$ python3 -q
>>> import numpy as np
>>> np.set_printoptions(precision=2, suppress=True, linewidth=100, floatmode="fixed")
>>> M = np.load("dump.npy")
>>> M
array([[-0.30,  1.10, -1.30, -0.60,  1.30,  0.30,  0.20,  0.10],
       [ 1.60,  2.10,  0.10, -0.60, -0.20,  0.40,  0.60, -0.70],
       [ 1.30,  0.10, -0.30, -0.20, -1.40,  3.20, -0.10, -1.00],
       [ 0.40,  0.50,  0.70,  0.70,  0.00,  0.10, -0.50, -0.40],
       [-0.30,  0.10, -0.10,  0.20, -0.80, -0.30,  0.60, -0.40],
       [-0.50, -0.30,  0.70,  1.10, -0.50,  0.80,  0.00, -1.50],
       [ 0.60,  0.00, -0.30, -0.50,  1.00,  0.50,  0.30, -1.00],
       [ 0.20, -1.70, -0.60,  0.00,  0.20,  1.30,  0.70, -1.30],
       [-0.60, -0.50,  0.20, -1.00,  0.10,  1.90, -1.20, -0.40],
       [-1.30, -0.50,  0.30, -1.40,  0.60,  0.80, -0.40,  0.70],
       [ 0.10, -1.10,  0.10,  0.80,  1.30, -0.10, -0.80, -0.90],
       [ 0.50,  3.10, -1.60, -0.60,  0.40,  1.50,  1.10,  2.20],
       [-0.90,  0.00,  0.00,  2.20, -1.10, -0.80, -0.70, -0.50],
       [-2.10, -0.60,  0.50,  0.90, -0.50, -0.20,  0.70,  0.00]])
>>> x = np.array([-3, -2, -3, -4, 7, 9, 9, 1])
>>> y = M @ x
>>> print(np.linalg.lstsq(M, y)[0])
[-3.00 -2.00 -3.00 -4.00  7.00  9.00  9.00  1.00]
>>> rng = np.random.default_rng(57)
>>> y = y + 0.02 * rng.normal(size=14)
>>> y
array([ 18.71,   0.01,  14.73, -11.07,  -3.10,  -2.19,  14.28,  22.69,  12.81,  18.12,  -1.52,
        27.88, -27.79,   3.41])
>>> b, *_ = np.linalg.lstsq(M, y)
>>> b
array([-3.01, -1.99, -2.99, -4.00,  6.99,  9.00,  8.99,  1.00])
>>> hat = M @ np.linalg.solve(M.T @ M, M.T)
>>> print(round(np.trace(hat), 2))
8.0
>>> np.diag(hat)
array([0.67, 0.66, 0.73, 0.36, 0.29, 0.46, 0.30, 0.62, 0.59, 0.47, 0.56, 0.90, 0.73, 0.66])
>>> print(np.round(hat @ M[:, 4], 2) + 0)
[ 1.30 -0.20 -1.40  0.00 -0.80 -0.50  1.00  0.20  0.10  0.60  1.30  0.40 -1.10 -0.50]
>>> np.round(np.linalg.eigvalsh(hat), 2) + 0
array([0.00, 0.00, 0.00, 0.00, 0.00, 0.00, 1.00, 1.00, 1.00, 1.00, 1.00, 1.00, 1.00, 1.00])
>>> K = np.load("out15.npy")
>>> K
array([[-2, -2, -1,  0, -1,  0,  0,  2, -1,  1,  2, -1],
       [-2, -1,  2, -1,  2,  0, -1,  2, -1, -2,  1,  0],
       [ 2,  2,  1,  2, -1, -1, -2, -2,  0, -2,  2, -2],
       [ 1, -2,  1,  0,  2, -2,  2, -1,  0,  1,  0,  1],
       [-2, -2, -1,  0,  1, -1,  0, -1, -2,  1, -1,  0],
       [ 0,  0,  0, -2, -2,  2, -2,  2,  0,  2, -1,  2],
       [-1,  0, -2,  2,  0,  2,  2,  1, -1,  1, -2,  2],
       [ 1, -1,  0,  2,  1, -2,  0, -2,  1,  1,  0,  0],
       [ 0,  0,  2, -2,  2,  2, -1, -1,  0,  0, -1, -2],
       [ 2,  2,  1, -2,  1,  2,  0, -1,  1, -1, -2, -2],
       [-1, -2, -2, -2,  0, -1,  1,  1, -2,  2, -1,  1],
       [ 2,  2,  1,  2, -1, -1, -2, -2,  0, -2,  2, -2]])
>>> # looks like rank 11
>>> rank = np.linalg.matrix_rank(K)
>>> rank
np.int64(11)
>>> N = np.linalg.svd(K)[2][rank:].T
>>> [int(np.linalg.matrix_rank(K[:i])) for i in range(1, len(K) + 1)]
[1, 2, 3, 4, 5, 6, 7, 8, 9, 10, 11, 11]
>>> np.round(K @ N, 2) + 0
array([[0.00],
       [0.00],
       [0.00],
       [0.00],
       [0.00],
       [0.00],
       [0.00],
       [0.00],
       [0.00],
       [0.00],
       [0.00],
       [0.00]])
>>> np.allclose(K @ N, 0)
True
>>> [int(np.linalg.matrix_rank(np.delete(K, i, axis=0))) for i in range(12)]
[10, 10, 11, 10, 10, 10, 10, 10, 10, 10, 10, 11]
>>> print([round(float(x), 2) for x in np.linalg.svd(K, compute_uv=False)[:3]])
[10.91, 7.59, 6.44]
>>> np.linalg.cond(K) > 100
np.True_
>>> np.round(np.trace(np.linalg.pinv(K) @ K), 2)
np.float64(11.0)
>>> np.allclose(K[:-1].T @ np.linalg.lstsq(K[:-1].T, K[-1])[0], K[-1])
True
>>> lab = rng.integers(0, 3, 13)
>>> F = (lab[:, None] == lab) * 4 + np.eye(13)
>>> F
array([[5.00, 0.00, 0.00, 0.00, 0.00, 0.00, 0.00, 0.00, 0.00, 0.00, 0.00, 0.00, 4.00],
       [0.00, 5.00, 4.00, 4.00, 0.00, 0.00, 4.00, 0.00, 0.00, 4.00, 4.00, 4.00, 0.00],
       [0.00, 4.00, 5.00, 4.00, 0.00, 0.00, 4.00, 0.00, 0.00, 4.00, 4.00, 4.00, 0.00],
       [0.00, 4.00, 4.00, 5.00, 0.00, 0.00, 4.00, 0.00, 0.00, 4.00, 4.00, 4.00, 0.00],
       [0.00, 0.00, 0.00, 0.00, 5.00, 4.00, 0.00, 4.00, 4.00, 0.00, 0.00, 0.00, 0.00],
       [0.00, 0.00, 0.00, 0.00, 4.00, 5.00, 0.00, 4.00, 4.00, 0.00, 0.00, 0.00, 0.00],
       [0.00, 4.00, 4.00, 4.00, 0.00, 0.00, 5.00, 0.00, 0.00, 4.00, 4.00, 4.00, 0.00],
       [0.00, 0.00, 0.00, 0.00, 4.00, 4.00, 0.00, 5.00, 4.00, 0.00, 0.00, 0.00, 0.00],
       [0.00, 0.00, 0.00, 0.00, 4.00, 4.00, 0.00, 4.00, 5.00, 0.00, 0.00, 0.00, 0.00],
       [0.00, 4.00, 4.00, 4.00, 0.00, 0.00, 4.00, 0.00, 0.00, 5.00, 4.00, 4.00, 0.00],
       [0.00, 4.00, 4.00, 4.00, 0.00, 0.00, 4.00, 0.00, 0.00, 4.00, 5.00, 4.00, 0.00],
       [0.00, 4.00, 4.00, 4.00, 0.00, 0.00, 4.00, 0.00, 0.00, 4.00, 4.00, 5.00, 0.00],
       [4.00, 0.00, 0.00, 0.00, 0.00, 0.00, 0.00, 0.00, 0.00, 0.00, 0.00, 0.00, 5.00]])
>>> # 3 groups of indices that never mix
>>> B = K[0, 0] * K[1:] - np.outer(K[1:, 0], K[0])
>>> B
array([[ 0, -2, -6,  2, -6,  0,  2,  0,  0,  6,  2, -2],
       [ 0,  0,  0, -4,  4,  2,  4,  0,  2,  2, -8,  6],
       [ 0,  6, -1,  0, -3,  4, -4,  0,  1, -3, -2, -1],
       [ 0,  0,  0,  0, -4,  2,  0,  6,  2,  0,  6, -2],
       [ 0,  0,  0,  4,  4, -4,  4, -4,  0, -4,  2, -4],
       [ 0, -2,  3, -4, -1, -4, -4,  0,  1, -1,  6, -5],
       [ 0,  4,  1, -4, -1,  4,  0,  2, -1, -3, -2,  1],
       [ 0,  0, -4,  4, -4, -4,  2,  2,  0,  0,  2,  4],
       [ 0,  0,  0,  4,  0, -4,  0, -2,  0,  0,  0,  6],
       [ 0,  2,  3,  4, -1,  2, -2,  0,  3, -3,  4, -3],
       [ 0,  0,  0, -4,  4,  2,  4,  0,  2,  2, -8,  6]])
>>> print(np.flatnonzero(~B.round(6).any(axis=1)))
[]
>>> print(np.linalg.matrix_rank(B), np.linalg.matrix_rank(K))
10 11
